% ipython --no-banner

In [1]: import numpy as np

In [2]: np.set_printoptions(precision=1, suppress=True, linewidth=140)

In [3]: arr = np.loadtxt("a.csv", delimiter=",")

In [4]: arr
Out[4]: 
array([[ 0.8,  0.4, -0.6],
       [ 0.4, -0.2,  0.8],
       [-0.6,  0.8, -2.7]])

In [5]: # null space of dimension 1

In [6]: W1 = np.array([[8, -5, 5, 6, -2, 9], [-9, -2, -1, -7, 8, 9], [4, -4, 1, 1, -1, 0]])

In [7]: beta = np.array([1, 1, 2, -1, 1, -3])

In [8]: act = np.maximum(arr @ W1 + beta, 0)

In [9]: np.linalg.matrix_rank(act)
Out[9]: np.int64(3)

In [10]: (act > 0).mean(axis=0)
Out[10]: array([0.7, 0.3, 0.7, 0.7, 0.7, 0.3])

In [11]: W2 = np.array([[2, 1, 2], [0, 1, 2], [0, 3, 1], [0, 2, 0], [1, 2, 1], [0, 2, 2]])

In [12]: (act @ W2).round(6).argmax(axis=1)
Out[12]: array([1, 1, 2])

In [13]: x = np.array([0, 0, 0])

In [14]: h = np.maximum(arr @ x, 0)

In [15]: arr.T @ h
Out[15]: array([0., 0., 0.])

In [16]: np.maximum(arr @ (3 * x), 0)
Out[16]: array([0., 0., 0.])

In [17]: np.flatnonzero(h > 1e-9)
Out[17]: array([], dtype=int64)

In [18]: h
Out[18]: array([0., 0., 0.])

In [19]: np.round(np.einsum("ij,ji->", arr, arr), 1)
Out[19]: np.float64(10.0)

In [20]: round(float(np.einsum("ii->", arr)), 1)
Out[20]: -2.0

In [21]: np.round(np.linalg.eigvals(arr), 1) + 0
Out[21]: array([-3.,  1.,  0.])

In [22]: round(float(np.linalg.eigvals(arr).sum().real), 1)
Out[22]: -2.0

In [23]: feats = np.load("x.npy")

In [24]: print(feats)
[[16 20  4]
 [14 10 -4]
 [18  9 -9]]

In [25]: th = np.radians(45)

In [26]: r_ = np.eye(3)

In [27]: r_[2, 2] = r_[0, 0] = np.cos(th)

In [28]: r_[2, 0], r_[0, 2] = -np.sin(th), np.sin(th)

In [29]: print(r_)
[[ 0.7  0.   0.7]
 [ 0.   1.   0. ]
 [-0.7  0.   0.7]]

In [30]: out = feats @ r_.T

In [31]: print(round(float(np.linalg.det(r_)), 1), round(float(np.trace(r_)), 1))
1.0 2.4

In [32]: np.allclose(np.linalg.norm(feats, axis=1), np.linalg.norm(out, axis=1))
Out[32]: True
